$ python3 -q
>>> import numpy as np
>>> from numpy import linalg as LA
>>> np.set_printoptions(precision=2, suppress=True, linewidth=100)
>>> M = np.loadtxt("run15.csv", delimiter=",")
>>> print(M)
[[0. 0. 0. 0. 0. 1. 0. 0. 0. 0.]
 [0. 0. 1. 0. 0. 0. 0. 0. 0. 0.]
 [0. 0. 0. 0. 0. 0. 0. 0. 1. 0.]
 [0. 0. 0. 1. 0. 0. 0. 0. 0. 0.]
 [0. 0. 0. 0. 1. 0. 0. 0. 0. 0.]
 [0. 0. 0. 0. 0. 0. 1. 0. 0. 0.]
 [0. 1. 0. 0. 0. 0. 0. 0. 0. 0.]
 [1. 0. 0. 0. 0. 0. 0. 0. 0. 0.]
 [0. 0. 0. 0. 0. 0. 0. 1. 0. 0.]
 [0. 0. 0. 0. 0. 0. 0. 0. 0. 1.]]
>>> # row-stochastic, so 1 is an eigenvalue
>>> U, sv, VT = LA.svd(M, full_matrices=False)
>>> print(sv / sv[0])
[1. 1. 1. 1. 1. 1. 1. 1. 1. 1.]
>>> print(U.T @ U)
[[1. 0. 0. 0. 0. 0. 0. 0. 0. 0.]
 [0. 1. 0. 0. 0. 0. 0. 0. 0. 0.]
 [0. 0. 1. 0. 0. 0. 0. 0. 0. 0.]
 [0. 0. 0. 1. 0. 0. 0. 0. 0. 0.]
 [0. 0. 0. 0. 1. 0. 0. 0. 0. 0.]
 [0. 0. 0. 0. 0. 1. 0. 0. 0. 0.]
 [0. 0. 0. 0. 0. 0. 1. 0. 0. 0.]
 [0. 0. 0. 0. 0. 0. 0. 1. 0. 0.]
 [0. 0. 0. 0. 0. 0. 0. 0. 1. 0.]
 [0. 0. 0. 0. 0. 0. 0. 0. 0. 1.]]
>>> print(VT @ VT.T)
[[1. 0. 0. 0. 0. 0. 0. 0. 0. 0.]
 [0. 1. 0. 0. 0. 0. 0. 0. 0. 0.]
 [0. 0. 1. 0. 0. 0. 0. 0. 0. 0.]
 [0. 0. 0. 1. 0. 0. 0. 0. 0. 0.]
 [0. 0. 0. 0. 1. 0. 0. 0. 0. 0.]
 [0. 0. 0. 0. 0. 1. 0. 0. 0. 0.]
 [0. 0. 0. 0. 0. 0. 1. 0. 0. 0.]
 [0. 0. 0. 0. 0. 0. 0. 1. 0. 0.]
 [0. 0. 0. 0. 0. 0. 0. 0. 1. 0.]
 [0. 0. 0. 0. 0. 0. 0. 0. 0. 1.]]
>>> x = np.array([-2, -4, -2, 1, 0, 4, 1, -4, 0, 3])
>>> h = np.maximum(M @ x, 0)
>>> print(np.flatnonzero(h > 1e-9))
[0 3 5 9]
>>> print(M * (h > 1e-9)[:, None])
[[0. 0. 0. 0. 0. 1. 0. 0. 0. 0.]
 [0. 0. 0. 0. 0. 0. 0. 0. 0. 0.]
 [0. 0. 0. 0. 0. 0. 0. 0. 0. 0.]
 [0. 0. 0. 1. 0. 0. 0. 0. 0. 0.]
 [0. 0. 0. 0. 0. 0. 0. 0. 0. 0.]
 [0. 0. 0. 0. 0. 0. 1. 0. 0. 0.]
 [0. 0. 0. 0. 0. 0. 0. 0. 0. 0.]
 [0. 0. 0. 0. 0. 0. 0. 0. 0. 0.]
 [0. 0. 0. 0. 0. 0. 0. 0. 0. 0.]
 [0. 0. 0. 0. 0. 0. 0. 0. 0. 1.]]
>>> print(np.tanh(M @ x))
[ 1.   -0.96  0.    0.76  0.    0.76 -1.   -0.96 -1.    1.  ]
>>> print(np.maximum(M @ (3 * x), 0))
[12.  0.  0.  3.  0.  3.  0.  0.  0.  9.]
>>> print(M.T @ h)
[0. 0. 0. 1. 0. 4. 1. 0. 0. 3.]
>>> print(h)
[4. 0. 0. 1. 0. 1. 0. 0. 0. 3.]
>>> print(np.maximum(M @ x, 0) - np.maximum(-M @ x, 0))
[ 4. -2.  0.  1.  0.  1. -4. -2. -4.  3.]
